>>> import numpy as np
>>> import numpy.linalg as la
>>> np.set_printoptions(precision=2, suppress=True, linewidth=120, floatmode="fixed")
>>> rd = lambda a: np.round(a, 2) + 0
>>> feats = np.loadtxt("w.csv", delimiter=",")
>>> print(feats)
[[-1.00  0.00  0.00]
 [ 0.00 -1.00  0.00]
 [ 0.00  0.00  2.00]]
>>> w, V = la.eig(feats)
>>> print(feats @ V[:, 0] - w[0] * V[:, 0])
[0.00 0.00 0.00]
>>> print(w)
[-1.00 -1.00  2.00]
>>> print(rd(np.sort(la.eigvals(feats.T))))
[-1.00 -1.00  2.00]
>>> W0 = np.loadtxt("case7.csv", delimiter=",")
>>> print(W0)
[[ 0.00  1.00  1.00]
 [ 0.00  3.00  3.00]
 [ 0.00  5.00  5.00]
 [ 1.00  5.00  6.00]
 [ 1.00  7.00  7.00]
 [ 2.00  7.00  7.00]
 [ 2.00  7.00  9.00]
 [ 3.00  7.00  9.00]
 [ 4.00  8.00 10.00]
 [ 5.00  9.00 10.00]
 [ 5.00 11.00 10.00]
 [ 7.00 11.00 11.00]
 [ 9.00 12.00 13.00]
 [11.00 14.00 15.00]
 [12.00 15.00 17.00]
 [14.00 15.00 19.00]
 [14.00 16.00 19.00]
 [16.00 18.00 20.00]
 [16.00 18.00 21.00]
 [18.00 19.00 22.00]
 [18.00 21.00 24.00]
 [18.00 23.00 26.00]
 [19.00 23.00 28.00]]
>>> print(rd(la.norm(W0, 2) / la.norm(W0)))
1.0
>>> print(la.matrix_rank(W0, rtol=0.1))
1
>>> print(la.cond(W0) > 100)
False
>>> print(rd(np.abs(la.svd(W0)[2][-1])))
[0.09 0.72 0.69]
>>> r0 = np.array([-5, -3, 5])
>>> g = np.array([2, 1, 0])
>>> M = np.outer(r0, g)
>>> print(M)
[[-10  -5   0]
 [ -6  -3   0]
 [ 10   5   0]]
>>> # null space of dimension 2
>>> G = M.T @ M
>>> print(rd(la.eigvalsh(G)[::-1]))
[295.00   0.00   0.00]
>>> print(np.allclose(G, G.T))
True
>>> print(la.matrix_rank(G))
1
>>> print((M @ M.T).shape)
(3, 3)
>>> print(rd(la.svd(M, compute_uv=False) ** 2))
[295.00   0.00   0.00]
>>> print(rd(np.sort(np.abs(la.eigvals(M)))))
[ 0.00  0.00 13.00]
>>> print((M - M.T) / 2)
[[ 0.00  0.50 -5.00]
 [-0.50  0.00 -2.50]
 [ 5.00  2.50  0.00]]
>>> print(np.allclose(M, M.T))
False
>>> proj = np.triu(np.array([[1, 0, 2], [2, 3, 0], [2, 0, 0]]), 1) + np.eye(3)
>>> Y = proj @ M @ la.inv(proj)
>>> print(la.matrix_rank(Y))
1
>>> print(proj @ M - M @ proj)
[[ 20.00  10.00  20.00]
 [  0.00   0.00  12.00]
 [  0.00   0.00 -20.00]]
>>> print(Y)
[[ 10.00   5.00 -20.00]
 [ -6.00  -3.00  12.00]
 [ 10.00   5.00 -20.00]]
>>> print(np.trace(Y), np.trace(M))
-13.0 -13
>>> U, sig, vt = la.svd(M)
>>> V = vt[:(sig > 1e-8).sum()]
>>> rng = np.random.default_rng(288055)
>>> x0 = M[1] + 2 * M[0] + rng.integers(2) * np.eye(3)[0]
>>> print(x0)
[-26.00 -13.00   0.00]
>>> print(np.allclose(V.T @ V @ x0, x0))
True
>>> print(rd(la.norm(x0 - V.T @ V @ x0)))
0.0
>>> print(rd(V.T @ V))
[[0.80 0.40 0.00]
 [0.40 0.20 0.00]
 [0.00 0.00 0.00]]
>>> data = np.load("block9.npy")
>>> print(rd(data))
[[ 0.01 -0.07 -0.07  0.07]
 [-0.07  0.33  0.33 -0.33]
 [-0.07  0.33  0.33 -0.33]
 [ 0.07 -0.33 -0.33  0.33]]
>>> # rows and columns are dependent
>>> print(np.argsort(-la.norm(data, axis=0).round(6), kind="stable")[:3])
[1 2 3]
>>> print(rd(la.norm(data, 2) / la.norm(data)))
1.0
>>> print(la.matrix_rank(data, rtol=0.1))
1
>>> rank = la.matrix_rank(data)
>>> print(rank)
1
>>> ns = la.svd(data)[2][rank:].T
>>> print(ns.shape)
(4, 3)
>>> print([int(la.matrix_rank(data[:i])) for i in range(1, len(data) + 1)])
[1, 1, 1, 1]
>>> print(np.allclose(data[:-1].T @ la.lstsq(data[:-1].T, data[-1])[0], data[-1]))
True
>>> print(np.abs(np.diag(la.qr(data)[1])) > 1e-9)
[ True False False False]
>>> print(rd(data @ la.pinv(data) @ data))
[[ 0.01 -0.07 -0.07  0.07]
 [-0.07  0.33  0.33 -0.33]
 [-0.07  0.33  0.33 -0.33]
 [ 0.07 -0.33 -0.33  0.33]]
>>> print(la.lstsq(data[:-1].T, data[-1])[2])
1
>>> print(np.unique(data.round(6), axis=0).shape)
(3, 4)
>>> U, sig, vt = la.svd(data)
>>> V = vt[:(sig > 1e-8).sum()]
>>> x0 = data[2] + -1 * data[1] + rng.integers(2) * np.eye(4)[1]
>>> print(x0)
[0.00 1.00 0.00 0.00]
>>> print(rd(V.T @ V))
[[ 0.01 -0.07 -0.07  0.07]
 [-0.07  0.33  0.33 -0.33]
 [-0.07  0.33  0.33 -0.33]
 [ 0.07 -0.33 -0.33  0.33]]
>>> print(np.allclose(V.T @ V @ x0, x0))
False
>>> E = np.load("dump.npy")
>>> print(E)
[[21 22 27]
 [ 0  0  0]
 [10 18  2]
 [14 14 22]
 [13 20  7]
 [ 4  4 12]
 [13 15 17]
 [ 0  0  2]
 [10 18  2]
 [30 28 42]
 [ 0  8  0]
 [27 26 37]
 [14 14 22]
 [19 24 17]
 [ 0  0  2]
 [ 0  0  0]
 [ 6  7 12]
 [ 3  5  7]
 [ 4  9  2]]
>>> # rows 2 and 8 are equal
>>> Y = np.c_[E[:, :1] @ np.array([[2]]), np.array([-3, 0, 3, 1, 0, 3, -1, -3, -2, -2, -3, -3, -3, 0, -3, 1, -2, 0, 2])]
>>> print(Y)
[[42 -3]
 [ 0  0]
 [20  3]
 [28  1]
 [26  0]
 [ 8  3]
 [26 -1]
 [ 0 -3]
 [20 -2]
 [60 -2]
 [ 0 -3]
 [54 -3]
 [28 -3]
 [38  0]
 [ 0 -3]
 [ 0  1]
 [12 -2]
 [ 6  0]
 [ 8  2]]
>>> print(rd(la.lstsq(E, Y[:, 0])[0]))
[2.00 0.00 0.00]
>>> print(rd(la.norm(Y - E @ la.lstsq(E, Y)[0], axis=0)))
[0.00 8.40]
>>> print(rd(la.norm(la.qr(E)[0].T @ Y, axis=0) ** 2 / ((Y ** 2).sum(axis=0) + 1e-12)))
[1.00 0.22]
>>> G = np.cov(E, rowvar=False)
>>> print(np.argsort(-E.std(axis=0).round(6), kind="stable"))
[2 1 0]
>>> print(np.argwhere(np.triu(np.abs(np.corrcoef(E.T)) > 0.8, 1)))
[[0 1]
 [0 2]]
>>> print(rd(np.corrcoef(E[:, 1], E[:, 0])[0, 1]))
0.94
>>> dist = la.norm(E[:, None] - E[None], axis=-1)
>>> print(dist.shape)
(19, 19)
>>> print(dist[5].round(6).argsort(kind="stable")[:4])
[ 5 16 17 18]
>>> print(rd(dist[:5, :5]))
[[ 0.00 40.67 27.60 11.75 21.63]
 [40.67  0.00 20.69 29.60 24.86]
 [27.60 20.69  0.00 20.78  6.16]
 [11.75 29.60 20.78  0.00 16.19]
 [21.63 24.86  6.16 16.19  0.00]]
>>> print(rd(la.norm(E, axis=1)))
[40.67  0.00 20.69 29.60 24.86 13.27 26.13  2.00 20.69 58.72  8.00 52.67 29.60 35.01  2.00  0.00 15.13  9.11 10.05]
>>> print((dist + 1e9 * np.eye(19)).round(6).argmin(axis=1))
[13 15  8 12  2 16  3 14  2 11 18  9  3  0  7  1  5  5 10]
>>> print(la.matrix_rank(dist ** 2))
5
>>> A = np.load("run16.npy")
>>> print(A)
[[5.00 0.00 0.00 0.00]
 [0.00 9.00 0.00 2.00]
 [0.00 0.00 5.00 0.00]
 [0.00 2.00 0.00 6.00]]
>>> x0 = np.ones(4)
>>> for _ in range(7):
...     x0 = A @ x0
...     x0 /= la.norm(x0)
...     print(round(x0 @ A @ x0, 2))
... 
8.83
9.65
9.91
9.98
9.99
10.0
10.0
>>> print(rd(la.eigvalsh(A)[-1]))
10.0
>>> arr = np.loadtxt("data.csv", delimiter=",")
>>> print(arr)
[[ 1.04  1.32 -0.72 -2.12]
 [ 0.39  0.22 -0.51 -1.35]
 [-0.44 -1.87 -0.84 -1.75]]
>>> # rows and columns are dependent
>>> U, sig, vt = la.svd(arr)
>>> V = vt[:(sig > 1e-8).sum()]
>>> x0 = arr[0] + 4 * arr[1] + rng.integers(2) * np.eye(4)[2]
>>> print(rd(x0))
[ 2.60  2.20 -2.76 -7.52]
>>> print(la.matrix_rank(np.vstack([arr, x0])))
2
>>> print(np.allclose(V.T @ V @ x0, x0))
True
>>> F = np.array([[-3, 9, 6, -2, 6, 4],
...     [-6, 0, 3, -4, 0, 2],
...     [0, 0, 6, 0, 0, 4],
...     [-1, 3, 2, -4, 12, 8],
...     [-2, 0, 1, -8, 0, 4],
...     [0, 0, 2, 0, 0, 8]])
>>> print(F.sum(axis=0))
[-12  12  20 -18  18  30]
>>> print(np.abs(F).max())
12
>>> print(la.matrix_rank(F))
6
>>> print(np.unravel_index(np.abs(F).argmax(), F.shape))
(np.int64(3), np.int64(4))
>>> x0 = np.array([-1, 3, -1, 0])
>>> rhs = A @ x0
>>> print(rhs)
[-5.00 27.00 -5.00  6.00]
>>> print(rd(la.solve(A, rhs + A[:, 0])))
[ 0.00  3.00 -1.00  0.00]
